$ python3 -q
>>> import numpy as np
>>> np.set_printoptions(precision=2, suppress=True, linewidth=160)
>>> rd = lambda a: np.round(a, 2) + 0
>>> A = np.loadtxt("case19.csv", delimiter=",")
>>> rd(A)
array([[-1.76, -4.2 , -1.95, -0.05, -0.65],
       [ 0.18, -0.05, -1.39, -2.26,  4.23],
       [-1.94,  2.51, -3.04, -1.63, -1.75],
       [-1.76, -0.5 ,  3.01, -3.46, -0.79],
       [-3.87,  0.88,  0.97,  2.3 ,  1.72]])
>>> rd(A.T @ A)
array([[25.,  0.,  0.,  0.,  0.],
       [ 0., 25.,  0.,  0.,  0.],
       [ 0.,  0., 25.,  0.,  0.],
       [ 0.,  0.,  0., 25.,  0.],
       [ 0.,  0.,  0.,  0., 25.]])
>>> rd(np.linalg.norm(A, axis=0))
array([5., 5., 5., 5., 5.])
>>> rd(A[:, 4] @ A[:, 3])
np.float64(0.0)
>>> rd(np.linalg.svd(A, compute_uv=False))
array([5., 5., 5., 5., 5.])
>>> th = np.radians(90)
>>> R = np.eye(5)
>>> R[1, 1] = R[2, 2] = np.cos(th)
>>> R[1, 2], R[2, 1] = -np.sin(th), np.sin(th)
>>> rd(R)
array([[ 1.,  0.,  0.,  0.,  0.],
       [ 0.,  0., -1.,  0.,  0.],
       [ 0.,  1.,  0.,  0.,  0.],
       [ 0.,  0.,  0.,  1.,  0.],
       [ 0.,  0.,  0.,  0.,  1.]])
>>> other = A @ R.T
>>> np.allclose(A @ A.T, other @ other.T)
True
>>> rd(np.linalg.svd(A, compute_uv=False)), rd(np.linalg.svd(other, compute_uv=False))
(array([5., 5., 5., 5., 5.]), array([5., 5., 5., 5., 5.]))
>>> np.allclose(np.linalg.norm(A, axis=1), np.linalg.norm(other, axis=1))
True
>>> rd(np.abs(other - A).max(axis=0))
array([0.  , 6.16, 5.55, 0.  , 0.  ])
>>> rd(np.linalg.norm(A) ** 2 / np.linalg.norm(A, 2) ** 2)
np.float64(5.0)
>>> rd(np.linalg.norm(A, 2))
np.float64(5.0)
>>> rd(np.linalg.norm(A, axis=1))
array([5., 5., 5., 5., 5.])
>>> rd(A[3] @ A[1])
np.float64(0.0)
>>> rd(np.linalg.norm(A, 1)), rd(np.linalg.norm(A, np.inf))
(np.float64(10.37), np.float64(10.87))
>>> rd(np.linalg.norm(A, "nuc"))
np.float64(25.0)
>>> rd(np.linalg.norm(A, axis=0))
array([5., 5., 5., 5., 5.])
>>> rd(np.linalg.norm(A[3] - A[1]))
np.float64(7.07)
>>> x = np.array([-6, -4, 9, 8, 9])
>>> y = A @ x
>>> rd(y)
array([  3.58,   6.68, -54.54,   4.98,  62.4 ])
>>> rd(np.linalg.solve(A, y + A[:, 1]))
array([-6., -3.,  9.,  8.,  9.])
>>> rd(np.linalg.solve(A, y))
array([-6., -4.,  9.,  8.,  9.])
>>> rd(np.linalg.solve(A, A[:, 2]))
array([0., 0., 1., 0., 0.])
>>> other = np.array([[-4, 5, -3], [1, -2, 4]])
>>> basis = np.kron(other, A)
>>> rd(np.linalg.norm(basis, 2)), rd(np.linalg.norm(other, 2) * np.linalg.norm(A, 2))
(np.float64(40.39), np.float64(40.39))
>>> data = np.load("data.npy")
>>> data
array([[ 4.02, -5.  ,  0.  ,  3.  ],
       [ 0.  , -0.98, -1.  , -1.  ],
       [ 4.  , -5.  , -2.98, -5.  ],
       [ 4.  , -5.  ,  0.  ,  3.02]])
>>> rd(np.linalg.matrix_power(data, 2))
array([[ 28.16, -30.2 ,   5.  ,  26.12],
       [ -8.  ,  10.96,   3.96,   2.96],
       [-15.84,  24.8 ,  13.88,  16.8 ],
       [ 28.16, -30.2 ,   5.  ,  26.12]])
>>> rd(np.trace(data))
np.float64(3.08)
>>> np.allclose(data, data.T)
False
>>> rd(data @ data)
array([[ 28.16, -30.2 ,   5.  ,  26.12],
       [ -8.  ,  10.96,   3.96,   2.96],
       [-15.84,  24.8 ,  13.88,  16.8 ],
       [ 28.16, -30.2 ,   5.  ,  26.12]])
>>> rd(np.linalg.svd(data, compute_uv=False))
array([11.28,  7.09,  0.75,  0.  ])
>>> np.unravel_index(np.abs(data).argmax(), data.shape)
(np.int64(0), np.int64(1))
>>> np.count_nonzero(data)
np.int64(13)
>>> rd(data.sum(axis=0))
array([ 12.02, -15.98,  -3.98,   0.02])
>>> np.linalg.matrix_rank(data)
np.int64(4)
>>> other = data / np.sqrt((data ** 2).mean(axis=1, keepdims=True))
>>> rd(other[2])
array([ 0.92, -1.16, -0.69, -1.16])
>>> rd(np.linalg.norm(other, axis=1))
array([2., 2., 2., 2.])
>>> other = np.array([[3, 2], [1, 5], [3, 5], [3, 4]])
>>> np.linalg.matrix_rank(data @ other)
np.int64(2)
>>> rd(np.einsum("ik,kj->ij", data, other))
array([[ 16.06,  -4.96],
       [ -6.98, -13.9 ],
       [-16.94, -51.9 ],
       [ 16.06,  -4.92]])
>>> arr = np.load("block15.npy")
>>> arr
array([[0, 5, 9],
       [0, 0, 9],
       [0, 0, 0]])
>>> rd(np.linalg.det(arr[::-1]))
np.float64(0.0)
>>> np.poly(arr)
array([1., 0., 0., 0.])
>>> rd(np.sort(np.abs(np.linalg.eigvals(arr))))
array([0., 0., 0.])
>>> (arr + arr.T) / 2
array([[0. , 2.5, 4.5],
       [2.5, 0. , 4.5],
       [4.5, 4.5, 0. ]])
>>> np.linalg.matrix_power(arr, 4)
array([[0, 0, 0],
       [0, 0, 0],
       [0, 0, 0]])
>>> (arr - arr.T) / 2
array([[ 0. ,  2.5,  4.5],
       [-2.5,  0. ,  4.5],
       [-4.5, -4.5,  0. ]])
>>> arr @ arr
array([[ 0,  0, 45],
       [ 0,  0,  0],
       [ 0,  0,  0]])
>>> np.trace(arr)
np.int64(0)
>>> np.linalg.cond(arr) > 100
np.True_
>>> rd(np.linalg.norm(arr, 2) / np.linalg.norm(arr))
np.float64(0.97)
>>> np.linalg.matrix_rank(arr, rtol=0.1)
np.int64(2)
>>> r = np.linalg.matrix_rank(arr)
>>> r
np.int64(2)
>>> null = np.linalg.svd(arr)[2][r:].T
>>> [int(np.linalg.matrix_rank(arr[:, :j + 1])) for j in range(3)]
[0, 1, 2]
>>> np.allclose(arr @ null, 0)
True
>>> [int(np.linalg.matrix_rank(arr[:i])) for i in range(1, len(arr) + 1)]
[1, 2, 2]
>>> np.linalg.matrix_rank(arr.T @ arr), np.linalg.matrix_rank(arr @ arr.T)
(np.int64(2), np.int64(2))
>>> arr @ null
array([[0.],
       [0.],
       [0.]])
>>> null.shape
(3, 1)
>>> U, sig, Vh = np.linalg.svd(arr)
>>> rd(sig)
array([13.25,  3.4 ,  0.  ])
>>> other = U[:, :2] @ np.diag(sig[:2]) @ Vh[:2]
>>> rd(np.linalg.norm(arr - other, 2)), sig[2]
(np.float64(0.0), np.float64(0.0))
>>> np.linalg.matrix_rank(arr, rtol=0.05)
np.int64(2)
>>> rd(np.linalg.norm(arr - other) / np.linalg.norm(arr))
np.float64(0.0)
>>> rd(other)
array([[0., 5., 9.],
       [0., 0., 9.],
       [0., 0., 0.]])
